% python3 -q
>>> import numpy as np
>>> import numpy.linalg as la
>>> np.set_printoptions(suppress=True, linewidth=140)
>>> X = np.load("block17.npy")
>>> print(X)
[[0 1 0]
 [1 0 0]
 [0 0 0]]
>>> print(np.round(np.sort(la.eigvals(X).real), 3))
[-1.  0.  1.]
>>> print((X != 0).astype(int))
[[0 1 0]
 [1 0 0]
 [0 0 0]]
>>> print(X @ X)
[[1 0 0]
 [0 1 0]
 [0 0 0]]
>>> print(np.round(la.det(X), 3))
0.0
>>> print((la.matrix_power((X != 0) + (X.T != 0) + np.eye(3), 3) > 0).astype(int))
[[1 1 0]
 [1 1 0]
 [0 0 1]]
>>> data = np.load("test4.npy")
>>> print(data)
[[  7.273  -0.481  -4.623   9.168   1.378  -0.198]
 [  5.597  -4.954   6.292  -0.603  -8.939  -2.189]
 [  5.057  -5.998   7.13    0.827  -9.243  -3.885]
 [  3.948   2.603   5.24    7.747  -7.755  -2.263]
 [  5.894  -7.073   7.162  -2.03   -9.044  -4.341]
 [  4.902  -8.693   6.437  -0.089 -10.088  -5.391]
 [  7.653  -8.598   4.934  -0.107  -7.926  -3.174]
 [  5.132  -6.277   7.236  -0.66  -10.384  -4.257]
 [  4.351   3.065   7.193   8.811  -8.122   0.623]
 [  4.525   3.075   4.811   8.14   -8.685  -1.037]
 [  5.412  -9.082   6.769   0.309  -9.455  -3.549]
 [  5.995  -9.081   6.531   0.081  -6.56   -3.521]]
>>> idx = data[:, 2] > np.median(data[:, 2])
>>> r0 = data[idx].mean(axis=0) - data[~idx].mean(axis=0)
>>> print(np.round((((data - data.mean(axis=0)) @ r0 > 0) == idx).mean(), 3))
0.667
>>> print(r0.round(3))
[-0.343 -2.9    3.155 -2.82  -1.799 -0.78 ]
>>> print(idx.astype(int))
[0 0 1 0 1 0 0 1 1 0 1 1]
>>> print(np.allclose(X[:-1].T @ la.lstsq(X[:-1].T, X[-1])[0], X[-1]))
True
>>> F = np.maximum(np.array([[-5],
...     [-5],
...     [1],
...     [3],
...     [-3],
...     [-5],
...     [-5],
...     [5],
...     [5],
...     [5],
...     [5],
...     [-3],
...     [5],
...     [0],
...     [3],
...     [-4],
...     [-5],
...     [-5],
...     [-1],
...     [-2],
...     [0],
...     [3]]) @ np.array([[-3, -1, 1]]) + np.array([-2, 0, -3]), 0)
>>> print(F)
[[13  5  0]
 [13  5  0]
 [ 0  0  0]
 [ 0  0  0]
 [ 7  3  0]
 [13  5  0]
 [13  5  0]
 [ 0  0  2]
 [ 0  0  2]
 [ 0  0  2]
 [ 0  0  2]
 [ 7  3  0]
 [ 0  0  2]
 [ 0  0  0]
 [ 0  0  0]
 [10  4  0]
 [13  5  0]
 [13  5  0]
 [ 1  1  0]
 [ 4  2  0]
 [ 0  0  0]
 [ 0  0  0]]
>>> Y = np.array([[2, 1], [0, 1], [0, 0]])
>>> print(np.einsum("ij->j", F))
[107  43  10]
>>> print(np.einsum("ik,kj->ji", F, Y))
[[26 26  0  0 14 26 26  0  0  0  0 14  0  0  0 20 26 26  2  8  0  0]
 [18 18  0  0 10 18 18  0  0  0  0 10  0  0  0 14 18 18  2  6  0  0]]
>>> print(np.einsum("ij,ij->i", F, F))
[194 194   0   0  58 194 194   4   4   4   4  58   4   0   0 116 194 194   2  20   0   0]
>>> print(Y.T @ F.T)
[[26 26  0  0 14 26 26  0  0  0  0 14  0  0  0 20 26 26  2  8  0  0]
 [18 18  0  0 10 18 18  0  0  0  0 10  0  0  0 14 18 18  2  6  0  0]]
>>> print(np.einsum("ik,kj->ij", F, Y))
[[26 18]
 [26 18]
 [ 0  0]
 [ 0  0]
 [14 10]
 [26 18]
 [26 18]
 [ 0  0]
 [ 0  0]
 [ 0  0]
 [ 0  0]
 [14 10]
 [ 0  0]
 [ 0  0]
 [ 0  0]
 [20 14]
 [26 18]
 [26 18]
 [ 2  2]
 [ 8  6]
 [ 0  0]
 [ 0  0]]
>>> print(F @ Y)
[[26 18]
 [26 18]
 [ 0  0]
 [ 0  0]
 [14 10]
 [26 18]
 [26 18]
 [ 0  0]
 [ 0  0]
 [ 0  0]
 [ 0  0]
 [14 10]
 [ 0  0]
 [ 0  0]
 [ 0  0]
 [20 14]
 [26 18]
 [26 18]
 [ 2  2]
 [ 8  6]
 [ 0  0]
 [ 0  0]]
>>> Xs = (F - F.mean(axis=0)) / F.std(axis=0)
>>> print(np.argwhere(np.abs(Xs) > 2))
[]
>>> c = la.lstsq(np.delete(Xs, 1, axis=1), Xs[:, 1])[0]
>>> print(c.round(3))
[ 0.984 -0.028]
>>> E = np.array([[0, 0, 0, 0, 0, 1, 0],
...     [1, 0, 0, 0, 0, 0, 0],
...     [0, 0, 0, 0, 1, 0, 0],
...     [0, 0, 1, 0, 0, 0, 0],
...     [0, 0, 0, 0, 0, 0, 1],
...     [0, 1, 0, 0, 0, 0, 0],
...     [0, 0, 0, 1, 0, 0, 0]])
>>> rng = np.random.default_rng(77)
>>> Y = E + rng.integers(-2, 3, (7, 1)) @ rng.integers(-2, 3, (1, 7))
>>> print(Y)
[[ 2 -4  2  2  2  3 -4]
 [ 0  2 -1 -1 -1 -1  2]
 [-1  2 -1 -1  0 -1  2]
 [ 0  0  1  0  0  0  0]
 [-1  2 -1 -1 -1 -1  3]
 [ 1 -1  1  1  1  1 -2]
 [-2  4 -2 -1 -2 -2  4]]
>>> print(Y - E)
[[ 2 -4  2  2  2  2 -4]
 [-1  2 -1 -1 -1 -1  2]
 [-1  2 -1 -1 -1 -1  2]
 [ 0  0  0  0  0  0  0]
 [-1  2 -1 -1 -1 -1  2]
 [ 1 -2  1  1  1  1 -2]
 [-2  4 -2 -2 -2 -2  4]]
>>> print(np.round(la.svd(Y - E, compute_uv=False), 3) + 0)
[12.49  0.    0.    0.    0.    0.    0.  ]
>>> x = np.array([1, 2, 2, 1, 1, 0, 2])
>>> h1 = np.maximum(E @ x, 0)
>>> print(np.round(np.tanh(E @ x), 3))
[0.    0.762 0.762 0.964 0.964 0.964 0.762]
>>> print(E * (h1 > 1e-9)[:, None])
[[0 0 0 0 0 0 0]
 [1 0 0 0 0 0 0]
 [0 0 0 0 1 0 0]
 [0 0 1 0 0 0 0]
 [0 0 0 0 0 0 1]
 [0 1 0 0 0 0 0]
 [0 0 0 1 0 0 0]]
>>> print(np.maximum(E @ x, 0) - np.maximum(-E @ x, 0))
[0 1 1 2 2 2 1]
>>> print(h1)
[0 1 1 2 2 2 1]
>>> print(np.flatnonzero(h1 > 1e-9))
[1 2 3 4 5 6]
>>> print(E.T @ E)
[[1 0 0 0 0 0 0]
 [0 1 0 0 0 0 0]
 [0 0 1 0 0 0 0]
 [0 0 0 1 0 0 0]
 [0 0 0 0 1 0 0]
 [0 0 0 0 0 1 0]
 [0 0 0 0 0 0 1]]
>>> arr = np.loadtxt("run12.csv", delimiter=",")
>>> print(arr.round(3))
[[ 1.     0.     0.     0.     0.   ]
 [ 0.     1.     0.     0.     0.   ]
 [ 0.     0.     1.     0.     0.   ]
 [ 0.     0.     0.     0.5    0.866]
 [ 0.     0.     0.    -0.866  0.5  ]]
>>> Y = arr + rng.integers(-2, 3, (5, 1)) @ rng.integers(-2, 3, (1, 5))
>>> print(Y.round(3))
[[-1.    -2.    -2.    -2.    -2.   ]
 [-2.    -1.    -2.    -2.    -2.   ]
 [ 2.     2.     3.     2.     2.   ]
 [-1.    -1.    -1.    -0.5   -0.134]
 [-1.    -1.    -1.    -1.866 -0.5  ]]
>>> print(np.round(la.svd(Y - arr, compute_uv=False), 3) + 0)
[8.367 0.    0.    0.    0.   ]
>>> print(la.matrix_rank(Y - arr, tol=1e-8))
1
>>> print(np.abs(Y - arr).sum(axis=1))
[10. 10. 10.  5.  5.]
>>> print(np.round(la.svd(arr, compute_uv=False), 3))
[1. 1. 1. 1. 1.]
>>> print(np.round(la.norm(arr, axis=0), 3))
[1. 1. 1. 1. 1.]
>>> print(np.round(la.pinv(arr), 3))
[[ 1.     0.     0.     0.     0.   ]
 [ 0.     1.     0.     0.     0.   ]
 [ 0.     0.     1.     0.     0.   ]
 [ 0.     0.     0.     0.5   -0.866]
 [ 0.     0.     0.     0.866  0.5  ]]
>>> print(np.round(arr @ arr.T, 3) + 0)
[[1. 0. 0. 0. 0.]
 [0. 1. 0. 0. 0.]
 [0. 0. 1. 0. 0.]
 [0. 0. 0. 1. 0.]
 [0. 0. 0. 0. 1.]]
>>> print(np.round(arr @ arr, 3))
[[ 1.     0.     0.     0.     0.   ]
 [ 0.     1.     0.     0.     0.   ]
 [ 0.     0.     1.     0.     0.   ]
 [ 0.     0.     0.    -0.5    0.866]
 [ 0.     0.     0.    -0.866 -0.5  ]]
>>> print((arr != 0).astype(int))
[[1 0 0 0 0]
 [0 1 0 0 0]
 [0 0 1 0 0]
 [0 0 0 1 1]
 [0 0 0 1 1]]
>>> print((la.matrix_power((arr != 0) + (arr.T != 0) + np.eye(5), 5) > 0).astype(int))
[[1 0 0 0 0]
 [0 1 0 0 0]
 [0 0 1 0 0]
 [0 0 0 1 1]
 [0 0 0 1 1]]
>>> print(np.flatnonzero(la.matrix_power((arr != 0) + (arr.T != 0) + np.eye(5), 5)[4]))
[3 4]
>>> feats = np.array([[3, -8, -3],
...     [6, -9, -1],
...     [-2, 4, -3],
...     [5, -6, 8],
...     [-5, -1, -8],
...     [6, 9, -1],
...     [-6, -2, 9]])
>>> feats[-1] = feats[0] + 2 * feats[1]
>>> print(feats)
[[  3  -8  -3]
 [  6  -9  -1]
 [ -2   4  -3]
 [  5  -6   8]
 [ -5  -1  -8]
 [  6   9  -1]
 [ 15 -26  -5]]
>>> feats @ feats
Traceback (most recent call last):
  File "<python-input-63>", line 1, in <module>
    feats @ feats
    ~~~~~~^~~~~~~
ValueError: matmul: Input operand 1 has a mismatch in its core dimension 0, with gufunc signature (n?,k),(k,m?)->(n?,m?) (size 7 is different from 3)
>>> cov = feats.T @ feats
>>> print(np.round(la.eigvalsh(cov)[::-1], 3))
[1203.156  187.303   97.541]
>>> print(np.allclose(cov, cov.T))
True
>>> print(np.round(la.svd(feats, compute_uv=False) ** 2, 3))
[1203.156  187.303   97.541]
>>> print(np.round(la.svd(feats, compute_uv=False), 3))
[34.687 13.686  9.876]
>>> print(feats.sum(axis=1))
[ -8  -4  -1   7 -14  14 -16]
>>> print(np.unravel_index(np.abs(feats).argmax(), feats.shape))
(np.int64(6), np.int64(1))
>>> print(np.round(feats.mean(axis=0), 3))
[ 4.    -5.286 -1.857]
>>> print(np.count_nonzero(feats))
21
>>> print(feats.shape)
(7, 3)
>>> print(np.abs(feats).max())
26
>>> Y = np.array([[2, -1, -3, 0, 0, -1, -1],
...     [-3, 3, -2, 3, 0, -1, -1],
...     [-2, 3, 3, 0, 2, -3, 3],
...     [0, 3, 0, -2, 3, -3, 0],
...     [-3, 3, -1, -1, -3, 1, 2],
...     [-3, 3, 3, -2, 3, 1, 3],
...     [0, 0, 0, 2, 3, 0, 0]])
>>> m1 = np.tril(Y)
>>> print(m1)
[[ 2  0  0  0  0  0  0]
 [-3  3  0  0  0  0  0]
 [-2  3  3  0  0  0  0]
 [ 0  3  0 -2  0  0  0]
 [-3  3 -1 -1 -3  0  0]
 [-3  3  3 -2  3  1  0]
 [ 0  0  0  2  3  0  0]]
>>> Uu, sv, vt = la.svd(m1)
>>> print(np.argmax(sv[:-1] / (sv[1:] + 1e-6)) + 1)
6
>>> Y = Uu[:, :6] @ np.diag(sv[:6]) @ vt[:6]
>>> print(np.round(la.norm(m1 - Y) / la.norm(m1), 3))
0.0
>>> A = np.load("m.npy")
>>> print(A)
[[3.048 5.029 4.968 1.011]
 [2.936 4.981 4.879 0.944]
 [2.979 4.972 5.014 1.05 ]
 [3.066 4.992 4.961 0.89 ]
 [3.023 5.012 4.989 0.984]
 [3.044 5.046 4.961 1.039]
 [4.929 3.997 4.892 3.026]
 [4.94  4.046 4.995 3.003]
 [4.904 3.961 5.004 2.995]
 [5.029 4.012 4.989 3.035]
 [4.942 3.957 4.964 3.078]
 [4.984 3.988 5.062 2.985]
 [4.958 4.96  2.042 1.984]
 [5.002 4.976 1.964 1.999]
 [5.046 5.014 1.958 1.929]
 [4.937 5.021 2.047 1.98 ]
 [5.082 4.981 1.922 2.01 ]
 [5.044 5.038 1.972 2.005]]
>>> print(la.matrix_rank(A, rtol=0.1))
3
>>> print(np.argsort(-la.norm(A, axis=0).round(6), kind="stable")[:3])
[1 0 2]
>>> print(np.round(la.norm(A, 2) / la.norm(A), 3))
0.972
>>> print(round(np.log10(la.cond(A))))
2
>>> print(np.round(np.abs(la.svd(A)[2][-1]), 3))
[0.577 0.348 0.145 0.724]
>>> r0 = np.array([-5, -3, -3])
>>> print(np.round(np.convolve(A[8], r0), 3))
[-24.52  -34.517 -51.615 -41.87  -23.997  -8.985]
>>> print(np.round(np.correlate(A[8], A[12], "full"), 3))
[ 9.73  17.873 42.34  60.121 50.574 39.665 14.849]
>>> print(np.round(np.polyval(r0, A[8]), 3))
[-137.958  -93.331 -143.212  -56.835]
>>> print(np.round(np.cross(A[8, :3], A[12, :3]), 3))
[-16.731  14.796   4.685]
